>>> import numpy as np
>>> import numpy.linalg as la
>>> np.set_printoptions(precision=2, suppress=True, linewidth=200)
>>> def rnd(a):
...     return np.round(a, 2) + 0
... 
>>> E = np.load("arr.npy")
>>> print(E)
[[5. 0. 0. 4. 0. 0. 0. 0. 0. 0. 0.]
 [0. 5. 0. 0. 4. 4. 0. 4. 4. 4. 4.]
 [0. 0. 5. 0. 0. 0. 4. 0. 0. 0. 0.]
 [4. 0. 0. 5. 0. 0. 0. 0. 0. 0. 0.]
 [0. 4. 0. 0. 5. 4. 0. 4. 4. 4. 4.]
 [0. 4. 0. 0. 4. 5. 0. 4. 4. 4. 4.]
 [0. 0. 4. 0. 0. 0. 5. 0. 0. 0. 0.]
 [0. 4. 0. 0. 4. 4. 0. 5. 4. 4. 4.]
 [0. 4. 0. 0. 4. 4. 0. 4. 5. 4. 4.]
 [0. 4. 0. 0. 4. 4. 0. 4. 4. 5. 4.]
 [0. 4. 0. 0. 4. 4. 0. 4. 4. 4. 5.]]
>>> x0 = np.ones(11)
>>> for _ in range(5):
...     x0 = E @ x0
...     x0 /= la.norm(x0)
...     print(round(x0 @ E @ x0, 2))
... 
27.96
28.89
28.99
29.0
29.0
>>> print(rnd(x0))
[0.   0.38 0.   0.   0.38 0.38 0.   0.38 0.38 0.38 0.38]
>>> print(rnd(la.eigvalsh(E)[-1]))
29.0
>>> rng = np.random.default_rng(856)
>>> idx = rng.permutation(11)
>>> print(idx)
[ 2  1  7  4  6  3  5  0  9  8 10]
>>> B = E[idx][:, idx]
>>> print(np.allclose(B, E))
False
>>> print(np.trace(B))
55.0
>>> print(rnd(la.det(B)), rnd(la.det(E[idx])))
2349.0 2349.0
>>> print(rnd(la.det(E)))
2349.0
>>> print((E != 0).astype(int))
[[1 0 0 1 0 0 0 0 0 0 0]
 [0 1 0 0 1 1 0 1 1 1 1]
 [0 0 1 0 0 0 1 0 0 0 0]
 [1 0 0 1 0 0 0 0 0 0 0]
 [0 1 0 0 1 1 0 1 1 1 1]
 [0 1 0 0 1 1 0 1 1 1 1]
 [0 0 1 0 0 0 1 0 0 0 0]
 [0 1 0 0 1 1 0 1 1 1 1]
 [0 1 0 0 1 1 0 1 1 1 1]
 [0 1 0 0 1 1 0 1 1 1 1]
 [0 1 0 0 1 1 0 1 1 1 1]]
>>> print(rnd(np.sort(la.eigvals(E).real)))
[ 1.  1.  1.  1.  1.  1.  1.  1.  9.  9. 29.]
>>> print((la.matrix_power((E != 0) + (E.T != 0) + np.eye(11), 11) > 0).astype(int))
[[1 0 0 1 0 0 0 0 0 0 0]
 [0 1 0 0 1 1 0 1 1 1 1]
 [0 0 1 0 0 0 1 0 0 0 0]
 [1 0 0 1 0 0 0 0 0 0 0]
 [0 1 0 0 1 1 0 1 1 1 1]
 [0 1 0 0 1 1 0 1 1 1 1]
 [0 0 1 0 0 0 1 0 0 0 0]
 [0 1 0 0 1 1 0 1 1 1 1]
 [0 1 0 0 1 1 0 1 1 1 1]
 [0 1 0 0 1 1 0 1 1 1 1]
 [0 1 0 0 1 1 0 1 1 1 1]]
>>> ev, vecs = la.eigh(E)
>>> print(rnd(la.eigvalsh(E + 5 * np.eye(11))))
[ 6.  6.  6.  6.  6.  6.  6.  6. 14. 14. 34.]
>>> print(rnd(ev))
[ 1.  1.  1.  1.  1.  1.  1.  1.  9.  9. 29.]
>>> print(np.abs(vecs[:, -1]).round(6).argmax())
1
>>> print(rnd(la.eigvalsh(E @ E)))
[  1.   1.   1.   1.   1.   1.   1.   1.  81.  81. 841.]
>>> print(rnd(np.abs(vecs[:, -1])))
[0.   0.38 0.   0.   0.38 0.38 0.   0.38 0.38 0.38 0.38]
>>> print(rnd(vecs @ np.diag(ev) @ vecs.T))
[[5. 0. 0. 4. 0. 0. 0. 0. 0. 0. 0.]
 [0. 5. 0. 0. 4. 4. 0. 4. 4. 4. 4.]
 [0. 0. 5. 0. 0. 0. 4. 0. 0. 0. 0.]
 [4. 0. 0. 5. 0. 0. 0. 0. 0. 0. 0.]
 [0. 4. 0. 0. 5. 4. 0. 4. 4. 4. 4.]
 [0. 4. 0. 0. 4. 5. 0. 4. 4. 4. 4.]
 [0. 0. 4. 0. 0. 0. 5. 0. 0. 0. 0.]
 [0. 4. 0. 0. 4. 4. 0. 5. 4. 4. 4.]
 [0. 4. 0. 0. 4. 4. 0. 4. 5. 4. 4.]
 [0. 4. 0. 0. 4. 4. 0. 4. 4. 5. 4.]
 [0. 4. 0. 0. 4. 4. 0. 4. 4. 4. 5.]]
